In [1]: import numpy as np

In [2]: from numpy import linalg as LA

In [3]: np.set_printoptions(precision=2, suppress=True, linewidth=200)

In [4]: sig = 3 * 0.9 ** np.arange(8)

In [5]: rng = np.random.default_rng(16)

In [6]: J = rng.normal(size=(21, 8)) * rng.permutation(sig)

In [7]: print(J)
[[-1.17  1.12  2.27  2.51  5.45 -0.61  0.78 -0.99]
 [-2.8  -1.25  0.3  -2.22 -0.57  1.79  0.82  1.55]
 [ 0.68 -0.31 -4.08  2.41 -4.52  0.34 -0.16  0.37]
 [ 0.5  -0.59  1.97 -3.12  2.38 -2.7   1.7  -1.37]
 [ 0.74  2.67 -4.73 -0.76  1.72  1.43  1.95  1.64]
 [ 1.01  0.19  0.58  0.17  2.98  0.25  0.96  4.36]
 [ 2.3  -0.61 -0.23  1.79 -1.93 -2.92 -1.45  1.45]
 [-0.42 -0.63  1.63 -2.56  6.79  0.04 -0.47  5.5 ]
 [-2.14 -0.88 -0.2  -2.33 -1.02  0.93  0.24 -0.13]
 [ 1.95  3.34  3.42 -5.09  4.11  1.24  0.59 -2.65]
 [-0.89 -0.37 -3.05  3.    2.67 -0.02 -1.36  3.63]
 [ 1.26  1.88 -0.92  5.82 -0.42  3.12 -2.88  0.83]
 [ 0.16 -4.47 -1.41 -2.98 -4.22 -1.2  -1.68  0.88]
 [ 0.91  0.48 -1.81 -1.17  5.04 -0.55 -0.03 -1.59]
 [ 1.04  1.57  1.74  1.03  2.13 -0.34  0.89 -2.67]
 [ 0.2   1.53 -2.22  1.89  0.95 -1.95 -2.44 -4.46]
 [-2.06  0.56  0.54  2.98  6.81 -0.76 -2.93 -4.02]
 [-4.   -1.22 -1.18  3.1  -4.53 -0.4  -0.37 -0.36]
 [-1.13  3.74 -0.41  0.08  2.11  0.35  2.54 -3.26]
 [-0.4  -0.91 -0.18  2.16 -1.83 -3.14  0.09 -2.84]
 [ 1.2   0.39  4.57  1.3  -2.5   0.58  1.52  0.22]]

In [8]: d = LA.norm(J[:, None] - J[None], axis=-1)

In [9]: LA.matrix_rank(d ** 2)
Out[9]: np.int64(10)

In [10]: d[:5, :5]
Out[10]: 
array([[ 0.  ,  9.11, 12.21,  7.23,  9.6 ],
       [ 9.11,  0.  ,  8.58,  7.28,  7.87],
       [12.21,  8.58,  0.  , 11.43,  8.1 ],
       [ 7.23,  7.28, 11.43,  0.  ,  9.37],
       [ 9.6 ,  7.87,  8.1 ,  9.37,  0.  ]])

In [11]: print(np.flatnonzero(d[11] < d.mean() / 2))
[11]

In [12]: basis = J[[18, 17]].astype(float)

In [13]: for _ in range(6):
    ...:     z = LA.norm(J[:, None] - basis, axis=-1).argmin(axis=1)
    ...:     basis = np.array([J[z == j].mean(axis=0) for j in range(2)])
    ...: 

In [14]: z
Out[14]: array([0, 1, 1, 0, 0, 0, 1, 0, 1, 0, 1, 1, 1, 0, 0, 0, 0, 1, 0, 1, 1])

In [15]: print(basis[1] - basis[0])
[-0.6  -2.04 -0.91  1.57 -5.57  0.24 -0.84  1.43]

In [16]: basis
Out[16]: 
array([[ 0.14,  1.27,  0.27, -0.37,  3.68, -0.33,  0.32, -0.87],
       [-0.46, -0.77, -0.64,  1.21, -1.89, -0.09, -0.52,  0.56]])

In [17]: E = np.load("a.npy")

In [18]: E
Out[18]: 
array([[ 0, -3, -2, -3, -2],
       [ 0,  0,  0,  1,  3],
       [ 0,  0,  0,  1, -2],
       [ 0,  0,  0,  0,  1],
       [ 0,  0,  0,  0,  0]])

In [19]: [round(float(x), 2) for x in LA.svd(E, compute_uv=False)[:3]]
Out[19]: [5.55, 3.18, 1.06]

In [20]: np.argsort(-LA.norm(E, axis=0).round(6), kind="stable")[:3]
Out[20]: array([4, 3, 1])

In [21]: Uu, sig, vt = LA.svd(E)

In [22]: vecs = vt[:(sig > 1e-8).sum()]

In [23]: vec = E[4] + 2 * E[2] + rng.integers(2) * np.eye(5)[2]

In [24]: vec
Out[24]: array([ 0.,  0.,  1.,  2., -4.])

In [25]: round(LA.norm(vec - vecs.T @ vecs @ vec), 2)
Out[25]: np.float64(0.83)

In [26]: LA.matrix_rank(np.vstack([E, vec]))
Out[26]: np.int64(4)

In [27]: np.round(vecs.T @ vecs, 2) + 0
Out[27]: 
array([[0.  , 0.  , 0.  , 0.  , 0.  ],
       [0.  , 0.69, 0.46, 0.  , 0.  ],
       [0.  , 0.46, 0.31, 0.  , 0.  ],
       [0.  , 0.  , 0.  , 1.  , 0.  ],
       [0.  , 0.  , 0.  , 0.  , 1.  ]])

In [28]: np.allclose(vecs.T @ vecs @ vec, vec)
Out[28]: False

In [29]: X = np.load("test4.npy")

In [30]: print(X)
[[0 0 0 0 0 0 0 1]
 [0 0 0 0 0 0 1 0]
 [0 0 1 0 0 0 0 0]
 [0 0 0 0 0 1 0 0]
 [0 0 0 0 1 0 0 0]
 [1 0 0 0 0 0 0 0]
 [0 1 0 0 0 0 0 0]
 [0 0 0 1 0 0 0 0]]

In [31]: M2 = LA.inv(X)

In [32]: M2
Out[32]: 
array([[0., 0., 0., 0., 0., 1., 0., 0.],
       [0., 0., 0., 0., 0., 0., 1., 0.],
       [0., 0., 1., 0., 0., 0., 0., 0.],
       [0., 0., 0., 0., 0., 0., 0., 1.],
       [0., 0., 0., 0., 1., 0., 0., 0.],
       [0., 0., 0., 1., 0., 0., 0., 0.],
       [0., 1., 0., 0., 0., 0., 0., 0.],
       [1., 0., 0., 0., 0., 0., 0., 0.]])

In [33]: np.allclose(M2, X.T)
Out[33]: True

In [34]: print(np.round(LA.det(X) * LA.det(M2), 2))
1.0

In [35]: X.T @ X
Out[35]: 
array([[1, 0, 0, 0, 0, 0, 0, 0],
       [0, 1, 0, 0, 0, 0, 0, 0],
       [0, 0, 1, 0, 0, 0, 0, 0],
       [0, 0, 0, 1, 0, 0, 0, 0],
       [0, 0, 0, 0, 1, 0, 0, 0],
       [0, 0, 0, 0, 0, 1, 0, 0],
       [0, 0, 0, 0, 0, 0, 1, 0],
       [0, 0, 0, 0, 0, 0, 0, 1]])

In [36]: X @ X.T
Out[36]: 
array([[1, 0, 0, 0, 0, 0, 0, 0],
       [0, 1, 0, 0, 0, 0, 0, 0],
       [0, 0, 1, 0, 0, 0, 0, 0],
       [0, 0, 0, 1, 0, 0, 0, 0],
       [0, 0, 0, 0, 1, 0, 0, 0],
       [0, 0, 0, 0, 0, 1, 0, 0],
       [0, 0, 0, 0, 0, 0, 1, 0],
       [0, 0, 0, 0, 0, 0, 0, 1]])

In [37]: X[:, 2] @ X[:, 6]
Out[37]: np.int64(0)

In [38]: LA.norm(X, axis=0)
Out[38]: array([1., 1., 1., 1., 1., 1., 1., 1.])

In [39]: Q, Rm = LA.qr(X)

In [40]: Q.shape, Rm.shape
Out[40]: ((8, 8), (8, 8))

In [41]: np.trace(Q @ Q.T)
Out[41]: np.float64(8.0)

In [42]: print(Q.T @ Q)
[[1. 0. 0. 0. 0. 0. 0. 0.]
 [0. 1. 0. 0. 0. 0. 0. 0.]
 [0. 0. 1. 0. 0. 0. 0. 0.]
 [0. 0. 0. 1. 0. 0. 0. 0.]
 [0. 0. 0. 0. 1. 0. 0. 0.]
 [0. 0. 0. 0. 0. 1. 0. 0.]
 [0. 0. 0. 0. 0. 0. 1. 0.]
 [0. 0. 0. 0. 0. 0. 0. 1.]]

In [43]: Rm
Out[43]: 
array([[-1.,  0.,  0.,  0.,  0.,  0.,  0.,  0.],
       [ 0., -1.,  0.,  0.,  0.,  0.,  0.,  0.],
       [ 0.,  0.,  1.,  0.,  0.,  0.,  0.,  0.],
       [ 0.,  0.,  0., -1.,  0.,  0.,  0.,  0.],
       [ 0.,  0.,  0.,  0.,  1.,  0.,  0.,  0.],
       [ 0.,  0.,  0.,  0.,  0., -1.,  0.,  0.],
       [ 0.,  0.,  0.,  0.,  0.,  0., -1.,  0.],
       [ 0.,  0.,  0.,  0.,  0.,  0.,  0., -1.]])

In [44]: W1 = np.array([[2, 3, 1],
    ...:     [3, 2, 2],
    ...:     [3, 1, 3],
    ...:     [1, 3, 0],
    ...:     [3, 2, 0],
    ...:     [1, 1, 0],
    ...:     [2, 1, 0],
    ...:     [0, 1, 0]])

In [45]: b = np.array([1, 2, 1])

In [46]: act = np.maximum(Rm @ W1 + b, 0)

In [47]: (act > 0).astype(int)
Out[47]: 
array([[0, 0, 0],
       [0, 0, 0],
       [1, 1, 1],
       [0, 0, 1],
       [1, 1, 1],
       [0, 1, 1],
       [0, 1, 1],
       [1, 1, 1]])

In [48]: (act > 0).mean(axis=0)
Out[48]: array([0.38, 0.62, 0.75])

In [49]: act
Out[49]: 
array([[0., 0., 0.],
       [0., 0., 0.],
       [4., 3., 4.],
       [0., 0., 1.],
       [4., 4., 1.],
       [0., 1., 1.],
       [0., 1., 1.],
       [1., 1., 1.]])

In [50]: print(LA.matrix_rank(act))
3

In [51]: basis = np.array([[-3, 4, -5], [-5, 2, 1], [0, -2, -5]])

In [52]: act @ basis
Out[52]: 
array([[  0.,   0.,   0.],
       [  0.,   0.,   0.],
       [-27.,  14., -37.],
       [  0.,  -2.,  -5.],
       [-32.,  22., -21.],
       [ -5.,   0.,  -4.],
       [ -5.,   0.,  -4.],
       [ -8.,   4.,  -9.]])

In [53]: (act @ basis).round(6).argmax(axis=1)
Out[53]: array([0, 0, 1, 0, 1, 1, 1, 1])

In [54]: F = np.load("out19.npy")

In [55]: print(F)
[[4. 0. 0. 0. 0.]
 [0. 4. 3. 0. 0.]
 [0. 3. 4. 0. 0.]
 [0. 0. 0. 4. 3.]
 [0. 0. 0. 3. 4.]]

In [56]: Lm = LA.cholesky(F)

In [57]: np.diag(Lm) ** 2
Out[57]: array([4.  , 4.  , 1.75, 4.  , 1.75])

In [58]: print(LA.eigvalsh(F).min() > 0)
True

In [59]: print(F / np.sqrt(np.outer(np.diag(F), np.diag(F))))
[[1.   0.   0.   0.   0.  ]
 [0.   1.   0.75 0.   0.  ]
 [0.   0.75 1.   0.   0.  ]
 [0.   0.   0.   1.   0.75]
 [0.   0.   0.   0.75 1.  ]]

In [60]: print(Lm)
[[2.   0.   0.   0.   0.  ]
 [0.   2.   0.   0.   0.  ]
 [0.   1.5  1.32 0.   0.  ]
 [0.   0.   0.   2.   0.  ]
 [0.   0.   0.   1.5  1.32]]

In [61]: K = np.load("block7.npy")

In [62]: K
Out[62]: 
array([[1.  , 0.7 , 0.49],
       [0.7 , 1.  , 0.7 ],
       [0.49, 0.7 , 1.  ]])

In [63]: T = np.stack([K, 3 * K, K[::-1]])

In [64]: LA.matrix_rank(T)
Out[64]: array([3, 3, 3])

In [65]: LA.det(T)
Out[65]: array([ 0.26,  7.02, -0.26])

In [66]: print(np.einsum("bij,cij->bc", T, T))
[[ 5.44 16.32  4.92]
 [16.32 48.96 14.76]
 [ 4.92 14.76  5.44]]

In [67]: np.round(LA.det(K[::-1]), 2)
Out[67]: np.float64(-0.26)

In [68]: round(float(LA.eigvals(K).sum().real), 2)
Out[68]: 3.0

In [69]: np.einsum("ii->", K)
Out[69]: np.float64(3.0)

In [70]: round(np.einsum("ij,ji->", K, K), 2)
Out[70]: np.float64(5.44)

In [71]: vals, vecs = LA.eig(K)

In [72]: print(np.sort(LA.eigvals(K.T)))
[0.23 0.51 2.26]

In [73]: np.sort(LA.eigvals(LA.inv(K)))
Out[73]: array([0.44, 1.96, 4.44])

In [74]: np.round(K @ vecs[:, 0] - vals[0] * vecs[:, 0], 2) + 0
Out[74]: array([0., 0., 0.])

In [75]: round(float(np.prod(vals)), 2)
Out[75]: 0.26

In [76]: Q, vecs = LA.qr(K[:, :1])[0], LA.qr(K[:, 1:])[0]

In [77]: sig = LA.svd(Q.T @ vecs, compute_uv=False)

In [78]: np.degrees(np.arccos(sig.clip(0, 1)))
Out[78]: array([18.52])

In [79]: (sig > 0.9).sum()
Out[79]: np.int64(1)

In [80]: sig
Out[80]: array([0.95])

In [81]: vals, vecs = LA.eigh(K)

In [82]: vec = np.array([-8, 1, -3])

In [83]: vecs * np.sqrt(vals) @ vecs.T
Out[83]: 
array([[0.91, 0.35, 0.2 ],
       [0.35, 0.87, 0.35],
       [0.2 , 0.35, 0.91]])

In [84]: LA.eigvalsh(K[1:, 1:])
Out[84]: array([0.3, 1.7])

In [85]: (np.sign(vecs[:, -1].round(6)) == np.sign(vecs[0, -1].round(6))).astype(int)
Out[85]: array([1, 1, 1])

In [86]: print(vecs * np.maximum(vals, 0) @ vecs.T)
[[1.   0.7  0.49]
 [0.7  1.   0.7 ]
 [0.49 0.7  1.  ]]

In [87]: M = np.load("data.npy")

In [88]: M
Out[88]: 
array([[  2.32,   1.17,  -2.68,   2.29,  -1.55,   2.32,   1.2 ,  -0.01,   1.15,   1.18],
       [ -2.53,  -1.25,   2.9 ,  -2.48,   1.67,  -2.52,  -1.25,   0.01,  -1.26,  -1.25],
       [  5.56,   2.75,  -6.43,   5.56,  -3.69,   5.56,   2.78,   0.  ,   2.76,   2.77],
       [  3.44,   1.74,  -4.02,   3.46,  -2.26,   3.44,   1.72,   0.01,   1.71,   1.7 ],
       [  4.51,   2.22,  -5.2 ,   4.47,  -2.98,   4.47,   2.19,  -0.04,   2.2 ,   2.22],
       [ -2.58,  -1.29,   3.02,  -2.58,   1.72,  -2.58,  -1.31,   0.  ,  -1.29,  -1.28],
       [ 11.57,   5.78, -13.48,  11.52,  -7.72,  11.56,   5.79,  -0.01,   5.78,   5.74],
       [  2.43,   1.21,  -2.85,   2.46,  -1.67,   2.44,   1.24,   0.  ,   1.24,   1.22],
       [  4.27,   2.15,  -4.94,   4.31,  -2.86,   4.25,   2.16,   0.01,   2.14,   2.12],
       [-12.4 ,  -6.23,  14.49, -12.38,   8.29, -12.41,  -6.19,   0.03,  -6.21,  -6.22],
       [ -5.07,  -2.53,   5.86,  -5.05,   3.36,  -5.06,  -2.52,   0.02,  -2.52,  -2.55],
       [  7.1 ,   3.51,  -8.27,   7.12,  -4.7 ,   7.08,   3.55,  -0.01,   3.54,   3.55],
       [ 17.11,   8.52, -19.98,  17.09, -11.42,  17.14,   8.58,   0.  ,   8.55,   8.56],
       [  2.57,   1.31,  -2.98,   2.58,  -1.7 ,   2.56,   1.29,   0.01,   1.27,   1.29],
       [ -6.38,  -3.17,   7.43,  -6.37,   4.22,  -6.37,  -3.14,   0.01,  -3.19,  -3.21],
       [ -3.07,  -1.55,   3.58,  -3.08,   2.05,  -3.07,  -1.55,   0.  ,  -1.56,  -1.54],
       [ -4.92,  -2.5 ,   5.75,  -4.95,   3.27,  -4.91,  -2.48,  -0.01,  -2.45,  -2.47],
       [  3.93,   1.97,  -4.59,   3.96,  -2.62,   3.92,   1.98,   0.01,   1.97,   1.99],
       [  2.25,   1.11,  -2.62,   2.27,  -1.52,   2.25,   1.15,   0.  ,   1.17,   1.12]])

In [89]: LA.matrix_rank(M, rtol=0.1)
Out[89]: np.int64(1)

In [90]: print(np.argsort(-LA.norm(M, axis=0).round(6), kind="stable")[:3])
[2 0 5]

In [91]: [round(float(x), 2) for x in LA.svd(M, compute_uv=False)[:3]]
Out[91]: [70.77, 0.12, 0.11]

In [92]: np.round(LA.norm(M, 2) / LA.norm(M), 2)
Out[92]: np.float64(1.0)

In [93]: th = np.radians(45)

In [94]: Rm = np.eye(10)

In [95]: Rm[0, 0] = Rm[9, 9] = np.cos(th)

In [96]: Rm[0, 9], Rm[9, 0] = -np.sin(th), np.sin(th)

In [97]: Rm
Out[97]: 
array([[ 0.71,  0.  ,  0.  ,  0.  ,  0.  ,  0.  ,  0.  ,  0.  ,  0.  , -0.71],
       [ 0.  ,  1.  ,  0.  ,  0.  ,  0.  ,  0.  ,  0.  ,  0.  ,  0.  ,  0.  ],
       [ 0.  ,  0.  ,  1.  ,  0.  ,  0.  ,  0.  ,  0.  ,  0.  ,  0.  ,  0.  ],
       [ 0.  ,  0.  ,  0.  ,  1.  ,  0.  ,  0.  ,  0.  ,  0.  ,  0.  ,  0.  ],
       [ 0.  ,  0.  ,  0.  ,  0.  ,  1.  ,  0.  ,  0.  ,  0.  ,  0.  ,  0.  ],
       [ 0.  ,  0.  ,  0.  ,  0.  ,  0.  ,  1.  ,  0.  ,  0.  ,  0.  ,  0.  ],
       [ 0.  ,  0.  ,  0.  ,  0.  ,  0.  ,  0.  ,  1.  ,  0.  ,  0.  ,  0.  ],
       [ 0.  ,  0.  ,  0.  ,  0.  ,  0.  ,  0.  ,  0.  ,  1.  ,  0.  ,  0.  ],
       [ 0.  ,  0.  ,  0.  ,  0.  ,  0.  ,  0.  ,  0.  ,  0.  ,  1.  ,  0.  ],
       [ 0.71,  0.  ,  0.  ,  0.  ,  0.  ,  0.  ,  0.  ,  0.  ,  0.  ,  0.71]])

In [98]: M2 = M @ Rm.T

In [99]: np.allclose(M @ M.T, M2 @ M2.T)
Out[99]: True

In [100]: m1 = np.load("sample8.npy")

In [101]: m1
Out[101]: 
array([[-0.18, -0.99, -1.  , -0.55, -1.  ,  0.01],
       [ 0.06,  0.96, -1.  ,  0.87,  0.76, -0.89],
       [ 0.1 ,  0.78,  1.  , -0.06,  0.98,  0.46],
       [ 0.02,  0.69, -0.97,  0.55,  0.28, -0.6 ],
       [ 0.03,  0.2 ,  0.94, -0.13,  0.6 ,  0.28],
       [-0.06, -0.41, -1.  ,  0.22, -0.88, -0.49],
       [ 0.07,  0.54,  1.  , -0.17,  0.92,  0.47],
       [ 0.04,  0.59,  0.4 ,  0.24,  0.68, -0.13],
       [ 0.07,  0.89, -0.21,  0.56,  0.89, -0.45],
       [-0.05, -0.78,  0.32, -0.45, -0.76,  0.38],
       [ 0.03,  0.76, -0.96,  0.58,  0.46, -0.61],
       [-0.2 , -1.  , -0.83, -0.89, -1.  ,  0.72],
       [-0.03,  0.  , -0.99,  0.32, -0.64, -0.49],
       [-0.09, -0.89, -0.91, -0.39, -0.96,  0.13]])

In [102]: P = m1 @ LA.solve(m1.T @ m1, m1.T)

In [103]: np.round(LA.eigvalsh(P), 2) + 0
Out[103]: array([0., 0., 0., 0., 0., 0., 0., 0., 1., 1., 1., 1., 1., 1.])

In [104]: print(P @ m1[:, 4])
[-1.    0.76  0.98  0.28  0.6  -0.88  0.92  0.68  0.89 -0.76  0.46 -1.   -0.64 -0.96]

In [105]: np.diag(P)
Out[105]: array([0.94, 0.46, 0.53, 0.29, 0.24, 0.27, 0.28, 0.27, 0.19, 0.16, 0.25, 1.  , 0.51, 0.61])
